$ python -q
>>> import numpy as np
>>> from numpy import linalg as LA
>>> np.set_printoptions(precision=1, suppress=True, linewidth=120)
>>> tidy = lambda a: np.round(a, 1) + 0
>>> m1 = np.load("arr.npy")
>>> m1
array([[ 4, -3,  5,  1,  1,  1],
       [-3,  4, -2,  0, -4,  2],
       [ 5, -2, -4, -6,  5, -1],
       [ 1,  0, -6,  6, -1,  3],
       [ 1, -4,  5, -1,  2, -1],
       [ 1,  2, -1,  3, -1,  4]])
>>> w, evecs = LA.eigvalsh(m1)
Traceback (most recent call last):
  File "<python-input-6>", line 1, in <module>
    w, evecs = LA.eigvalsh(m1)
    ^^^^^^^^
ValueError: too many values to unpack (expected 2)
>>> w, evecs = LA.eigh(m1)
>>> tidy(w.sum()), np.trace(m1)
(np.float64(16.0), np.int64(16))
>>> tidy(np.abs(evecs[:, -1]))
array([0.3, 0.4, 0.4, 0.5, 0.4, 0.3])
>>> tidy(LA.svd(m1, compute_uv=False))
array([13.7,  9.9,  8.3,  4.1,  1.3,  1.2])
>>> tidy(evecs.T @ m1 @ evecs)
array([[-9.9,  0. ,  0. ,  0. ,  0. ,  0. ],
       [ 0. , -1.3,  0. ,  0. ,  0. ,  0. ],
       [ 0. ,  0. ,  1.2,  0. ,  0. ,  0. ],
       [ 0. ,  0. ,  0. ,  4.1,  0. ,  0. ],
       [ 0. ,  0. ,  0. ,  0. ,  8.3,  0. ],
       [ 0. ,  0. ,  0. ,  0. ,  0. , 13.7]])
>>> r0, g = m1[5], m1[4]
>>> r0 @ g
np.int64(-21)
>>> r0 @ r0
np.int64(32)
>>> p = (r0 @ g) / (r0 @ r0) * r0
>>> tidy(LA.norm(r0 + g) ** 2 + LA.norm(r0 - g) ** 2)
np.float64(160.0)
>>> (g - p) @ r0
np.float64(0.0)
>>> M2 = LA.invert(m1)
Traceback (most recent call last):
  File "<python-input-18>", line 1, in <module>
    M2 = LA.invert(m1)
         ^^^^^^^^^
AttributeError: module 'numpy.linalg' has no attribute 'invert'
>>> M2 = LA.inv(m1)
>>> tidy(M2)
array([[ 0.3,  0. ,  0. ,  0. , -0.3, -0.1],
       [ 0. , -0.3, -0.1, -0.2, -0.4,  0.2],
       [ 0. , -0.1, -0.1, -0.1,  0. ,  0.1],
       [ 0. , -0.2, -0.1,  0. , -0.1,  0. ],
       [-0.3, -0.4,  0. , -0.1,  0.1,  0.4],
       [-0.1,  0.2,  0.1,  0. ,  0.4,  0.3]])
>>> tidy(LA.inv(M2))
array([[ 4., -3.,  5.,  1.,  1.,  1.],
       [-3.,  4., -2.,  0., -4.,  2.],
       [ 5., -2., -4., -6.,  5., -1.],
       [ 1.,  0., -6.,  6., -1.,  3.],
       [ 1., -4.,  5., -1.,  2., -1.],
       [ 1.,  2., -1.,  3., -1.,  4.]])
>>> tidy(LA.det(m1) * M2)
array([[ 2208.,  -112.,   204.,   -64., -2364.,  -988.],
       [ -112., -1810.,  -452., -1518., -2530.,  1326.],
       [  204.,  -452.,  -386.,  -742.,  -108.,   608.],
       [  -64., -1518.,  -742.,   100.,  -962.,   274.],
       [-2364., -2530.,  -108.,  -962.,   654.,  2714.],
       [ -988.,  1326.,   608.,   274.,  2714.,  1902.]])
>>> tidy(LA.slogdet(m1)[0])
np.float64(1.0)
